% ipython --no-banner

In [1]: import numpy as np

In [2]: np.set_printoptions(precision=2, suppress=True, linewidth=100)

In [3]: m1 = np.array([[3.13, -1.22, -0.61], [-1.22, 1.7, 0.35], [-0.61, 0.35, 1.17]])

In [4]: # symmetric, so the eigenvalues are real

In [5]: x0 = np.array([-2, 2, -1])

In [6]: a = np.maximum(m1 @ x0, 0)

In [7]: np.maximum(m1 @ x0, 0) - np.maximum(-m1 @ x0, 0)
Out[7]: array([-8.09,  5.49,  0.75])

In [8]: np.tanh(m1 @ x0)
Out[8]: array([-1.  ,  1.  ,  0.64])

In [9]: m1 * (a > 1e-9)[:, None]
Out[9]: 
array([[ 0.  , -0.  , -0.  ],
       [-1.22,  1.7 ,  0.35],
       [-0.61,  0.35,  1.17]])

In [10]: np.maximum(m1 @ (3 * x0), 0)
Out[10]: array([ 0.  , 16.47,  2.25])

In [11]: np.trace(m1)
Out[11]: np.float64(6.0)

In [12]: m1 @ m1
Out[12]: 
array([[11.66, -6.11, -3.05],
       [-6.11,  4.5 ,  1.75],
       [-3.05,  1.75,  1.86]])

In [13]: np.sort(np.abs(np.linalg.eigvals(m1)))
Out[13]: array([1., 1., 4.])

In [14]: (m1 - m1.T) / 2
Out[14]: 
array([[0., 0., 0.],
       [0., 0., 0.],
       [0., 0., 0.]])

In [15]: round(np.linalg.det(m1), 2)
Out[15]: np.float64(3.99)

In [16]: x0 = np.ones(3)

In [17]: for _ in range(3):
    ...:     x0 = m1 @ x0
    ...:     x0 /= np.linalg.norm(x0)
    ...:     print(round(x0 @ m1 @ x0, 2))
    ...: 
1.21
2.65
3.86

In [18]: x0
Out[18]: array([ 0.94, -0.33, -0.1 ])

In [19]: M2 = np.array([[1, 2], [3, 3]])

In [20]: C = np.array([[3, 2], [5, 7]])

In [21]: arr = np.block([[M2, np.array([[-1, -5], [-5, 5]])], [np.zeros((2, 2)), C]])

In [22]: arr
Out[22]: 
array([[ 1.,  2., -1., -5.],
       [ 3.,  3., -5.,  5.],
       [ 0.,  0.,  3.,  2.],
       [ 0.,  0.,  5.,  7.]])

In [23]: M2 = np.array([[1, -3], [0, -1], [0, -3], [-1, 3]])

In [24]: np.einsum("ij->j", arr)
Out[24]: array([4., 5., 2., 9.])

In [25]: arr @ M2
Out[25]: 
array([[  6., -17.],
       [ -2.,  18.],
       [ -2.,  -3.],
       [ -7.,   6.]])

In [26]: np.einsum("ik,kj->ij", arr, M2)
Out[26]: 
array([[  6., -17.],
       [ -2.,  18.],
       [ -2.,  -3.],
       [ -7.,   6.]])

In [27]: M2 = np.array([[1, 1], [1, -1]])

In [28]: rng = np.random.default_rng(69)

In [29]: A = np.kron(M2, np.kron(M2, M2))[rng.permutation(8)][:3]

In [30]: A
Out[30]: 
array([[ 1,  1, -1, -1, -1, -1,  1,  1],
       [ 1, -1, -1,  1, -1,  1,  1, -1],
       [ 1,  1,  1,  1,  1,  1,  1,  1]])

In [31]: # column 4 repeats column 2

In [32]: x0 = np.array([2, 0, -1, -2, 2, -2, -2, -1])

In [33]: A @ x0
Out[33]: array([ 2, -4, -4])

In [34]: A @ np.ones(8)
Out[34]: array([0., 0., 8.])

In [35]: (A @ x0).argmax()
Out[35]: np.int64(0)

In [36]: theta = np.radians(15)

In [37]: Rm = np.eye(8)

In [38]: Rm[5, 5] = Rm[3, 3] = np.cos(theta)

In [39]: Rm[5, 3], Rm[3, 5] = -np.sin(theta), np.sin(theta)

In [40]: Rm
Out[40]: 
array([[ 1.  ,  0.  ,  0.  ,  0.  ,  0.  ,  0.  ,  0.  ,  0.  ],
       [ 0.  ,  1.  ,  0.  ,  0.  ,  0.  ,  0.  ,  0.  ,  0.  ],
       [ 0.  ,  0.  ,  1.  ,  0.  ,  0.  ,  0.  ,  0.  ,  0.  ],
       [ 0.  ,  0.  ,  0.  ,  0.97,  0.  ,  0.26,  0.  ,  0.  ],
       [ 0.  ,  0.  ,  0.  ,  0.  ,  1.  ,  0.  ,  0.  ,  0.  ],
       [ 0.  ,  0.  ,  0.  , -0.26,  0.  ,  0.97,  0.  ,  0.  ],
       [ 0.  ,  0.  ,  0.  ,  0.  ,  0.  ,  0.  ,  1.  ,  0.  ],
       [ 0.  ,  0.  ,  0.  ,  0.  ,  0.  ,  0.  ,  0.  ,  1.  ]])

In [41]: M2 = A @ Rm.T

In [42]: M2
Out[42]: 
array([[ 1.  ,  1.  , -1.  , -1.22, -1.  , -0.71,  1.  ,  1.  ],
       [ 1.  , -1.  , -1.  ,  1.22, -1.  ,  0.71,  1.  , -1.  ],
       [ 1.  ,  1.  ,  1.  ,  1.22,  1.  ,  0.71,  1.  ,  1.  ]])

In [43]: np.abs(M2 - A).max(axis=0)
Out[43]: array([0.  , 0.  , 0.  , 0.22, 0.  , 0.29, 0.  , 0.  ])

In [44]: X = np.loadtxt("out4.csv", delimiter=",")

In [45]: X
Out[45]: 
array([[  5.,  -5.,   3.],
       [ -1.,  -3., -13.],
       [-10.,  10.,  -6.]])

In [46]: M2 = X[0, 0] * X[1:] - np.outer(X[1:, 0], X[0])

In [47]: M2
Out[47]: 
array([[  0., -20., -62.],
       [  0.,   0.,   0.]])

In [48]: X[:, 0] / X[0, 0]
Out[48]: array([ 1. , -0.2, -2. ])

In [49]: (X - X.T) / 2
Out[49]: 
array([[  0. ,  -2. ,   6.5],
       [  2. ,   0. , -11.5],
       [ -6.5,  11.5,   0. ]])

In [50]: round(float(np.abs(np.linalg.eigvals(X)).max()), 2)
Out[50]: 11.31

In [51]: np.allclose(X, X.T)
Out[51]: False

In [52]: np.trace(X)
Out[52]: np.float64(-4.0)

In [53]: (X + X.T) / 2
Out[53]: 
array([[ 5. , -3. , -3.5],
       [-3. , -3. , -1.5],
       [-3.5, -1.5, -6. ]])

In [54]: np.allclose(X @ X.T, X.T @ X)
Out[54]: False
